In [1]: import numpy as np

In [2]: from numpy import linalg as LA

In [3]: np.set_printoptions(precision=2, suppress=True, linewidth=140, legacy="1.25")

In [4]: def rd(a):
   ...:     return np.round(a, 2) + 0
   ...: 

In [5]: rng = np.random.default_rng(764618)

In [6]: labels = rng.integers(0, 2, 3)

In [7]: K = np.array([[-3, 2, 1], [1, -3, -2], [2, 0, -2]]) * (labels[:, None] == labels)

In [8]: print(K)
[[-3  0  1]
 [ 0 -3  0]
 [ 2  0 -2]]

In [9]: LA.norm(K, axis=1).argmax()
Out[9]: 0

In [10]: rd(LA.norm(K, axis=0))
Out[10]: array([3.61, 3.  , 2.24])

In [11]: rd(LA.norm(K, "nuc"))
Out[11]: 8.1

In [12]: LA.norm(K, axis=2)
AxisError: axis 2 is out of bounds for array of dimension 2


In [13]: w, V = LA.eig(K)

In [14]: np.prod(w)
Out[14]: -12.0

In [15]: rd(np.sort(LA.eigvals(K @ K)))
Out[15]: array([ 1.,  9., 16.])

In [16]: rd(np.sort(LA.eigvals(LA.inv(K))))
Out[16]: array([-1.  , -0.33, -0.25])

In [17]: K @ V[:, 0] - w[0] * V[:, 0]
Out[17]: array([0., 0., 0.])

In [18]: w1 = np.array([[-3, -1, 0], [2, 0, 0], [0, 2, 2]])

In [19]: beta = np.array([3, 1, 3])

In [20]: hid = np.maximum(K @ w1 + beta, 0)

In [21]: rd((hid > 0).mean(axis=0))
Out[21]: array([0.33, 0.67, 0.67])

In [22]: LA.matrix_rank(hid)
Out[22]: 2

In [23]: C = np.array([[9, -3], [0, 6], [-2, -8]])

In [24]: (hid @ C).round(6).argmax(axis=1)
Out[24]: array([0, 0, 0])

In [25]: hid @ C
Out[25]: 
array([[ 98, -40],
       [ -6, -18],
       [  0,   0]])

In [26]: w1 @ C
Out[26]: 
array([[-27,   3],
       [ 18,  -6],
       [ -4,  -4]])

In [27]: labels = rng.permutation(3)

In [28]: labels
Out[28]: array([0, 1, 2])

In [29]: A2 = K[labels][:, labels]

In [30]: rd(LA.det(A2)), rd(LA.det(K[labels]))
Out[30]: (-12.0, -12.0)

In [31]: rd(np.sort(np.abs(LA.eigvals(A2))))
Out[31]: array([1., 3., 4.])

In [32]: M = np.loadtxt("layer10.csv", delimiter=",")

In [33]: M
Out[33]: 
array([[ 0.7, -2. , -1.6],
       [ 0.7, -1.1, -0.7],
       [-0.8, -1.3,  0.1],
       [-3. , -0.2,  1.1],
       [-0.3,  0.1, -0.2],
       [ 0.5,  1.1, -0.3],
       [-1.4,  1. ,  1.2],
       [-0.1,  1.3,  0.2],
       [-1.1,  0. ,  0.9],
       [-2. ,  1.1,  0.3],
       [20. , -1. , -2. ],
       [ 0.1,  0.8,  0.4],
       [ 0.6,  1.9,  0.5],
       [-0.7,  0.7,  1.5],
       [-1.2,  1.1, -0.6],
       [ 0.6, -1.2,  1.1],
       [-0.1, -0.8,  0.6],
       [-1.3,  0.5,  1.3],
       [-0.9,  1.3, -1.1],
       [-0.6,  0.2, -1. ],
       [-0.1, -1. , -2.2],
       [ 1.5, -0.3, -0.6],
       [-0.8,  1.1,  0.2],
       [ 0.5, -1.1, -1. ],
       [ 0. , -0.9,  0.9],
       [ 0. , -0.1,  0.2],
       [-1. , -0.9, -1.5],
       [-0.4, -0.8, -0.3],
       [ 2. ,  0.4,  0.4],
       [-0.4,  0. ,  0.4],
       [-1.2, -1.4,  0.7],
       [ 0.5, -0.3, -0.4],
       [-2.2,  0.3, -0.6],
       [ 0.6, -1.3, -1.2]])

In [34]: Xs = M - M.mean(axis=0)

In [35]: Uu, sigma, Vt = LA.svd(Xs, full_matrices=False)

In [36]: rd(sigma ** 2 / (sigma ** 2).sum())
Out[36]: array([0.89, 0.07, 0.04])

In [37]: rd(sigma)
Out[37]: array([21.07,  6.05,  4.49])

In [38]: print(np.searchsorted(np.cumsum(sigma ** 2) / (sigma ** 2).sum(), 0.9) + 1)
2

In [39]: feats = np.loadtxt("run11.csv", delimiter=",")

In [40]: feats
Out[40]: 
array([[  0.,   1.,   4.,  -9.,  -2.,   4.,  -8., -10., -14.,   2.,  -1.],
       [ -1.,   0.,  -9.,  -4.,  -7.,   2., -15.,  18.,  -8.,   3.,   4.],
       [ -4.,   9.,   0.,  -2.,   7., -14.,   7.,   0.,  -6., -13.,   3.],
       [  9.,   4.,   2.,   0.,   7.,  14.,  -4.,   4.,   9.,  -5.,  12.],
       [  2.,   7.,  -7.,  -7.,   0.,  -3.,  -2.,  12.,  17.,  15.,   7.],
       [ -4.,  -2.,  14., -14.,   3.,   0., -16.,   2.,   2.,  -7.,   9.],
       [  8.,  15.,  -7.,   4.,   2.,  16.,   0.,   8.,  -5.,   1.,   8.],
       [ 10., -18.,   0.,  -4., -12.,  -2.,  -8.,   0.,  -8.,   8., -11.],
       [ 14.,   8.,   6.,  -9., -17.,  -2.,   5.,   8.,   0.,  -4.,   4.],
       [ -2.,  -3.,  13.,   5., -15.,   7.,  -1.,  -8.,   4.,   0.,  -2.],
       [  1.,  -4.,  -3., -12.,  -7.,  -9.,  -8.,  11.,  -4.,   2.,   0.]])

In [41]: np.abs(np.diag(LA.qr(feats)[1])) > 1e-9
Out[41]: array([ True,  True,  True,  True,  True,  True,  True,  True,  True,  True, False])

In [42]: rd(feats @ LA.pinv(feats) @ feats)
Out[42]: 
array([[  0.,   1.,   4.,  -9.,  -2.,   4.,  -8., -10., -14.,   2.,  -1.],
       [ -1.,   0.,  -9.,  -4.,  -7.,   2., -15.,  18.,  -8.,   3.,   4.],
       [ -4.,   9.,   0.,  -2.,   7., -14.,   7.,   0.,  -6., -13.,   3.],
       [  9.,   4.,   2.,   0.,   7.,  14.,  -4.,   4.,   9.,  -5.,  12.],
       [  2.,   7.,  -7.,  -7.,   0.,  -3.,  -2.,  12.,  17.,  15.,   7.],
       [ -4.,  -2.,  14., -14.,   3.,   0., -16.,   2.,   2.,  -7.,   9.],
       [  8.,  15.,  -7.,   4.,   2.,  16.,   0.,   8.,  -5.,   1.,   8.],
       [ 10., -18.,   0.,  -4., -12.,  -2.,  -8.,   0.,  -8.,   8., -11.],
       [ 14.,   8.,   6.,  -9., -17.,  -2.,   5.,   8.,   0.,  -4.,   4.],
       [ -2.,  -3.,  13.,   5., -15.,   7.,  -1.,  -8.,   4.,   0.,  -2.],
       [  1.,  -4.,  -3., -12.,  -7.,  -9.,  -8.,  11.,  -4.,   2.,   0.]])

In [43]: print(np.unique(feats.round(6), axis=0).shape)
(11, 11)

In [44]: print(LA.lstsq(feats[:-1].T, feats[-1])[2])
10

In [45]: np.allclose(feats[:-1].T @ LA.lstsq(feats[:-1].T, feats[-1])[0], feats[-1])
Out[45]: True
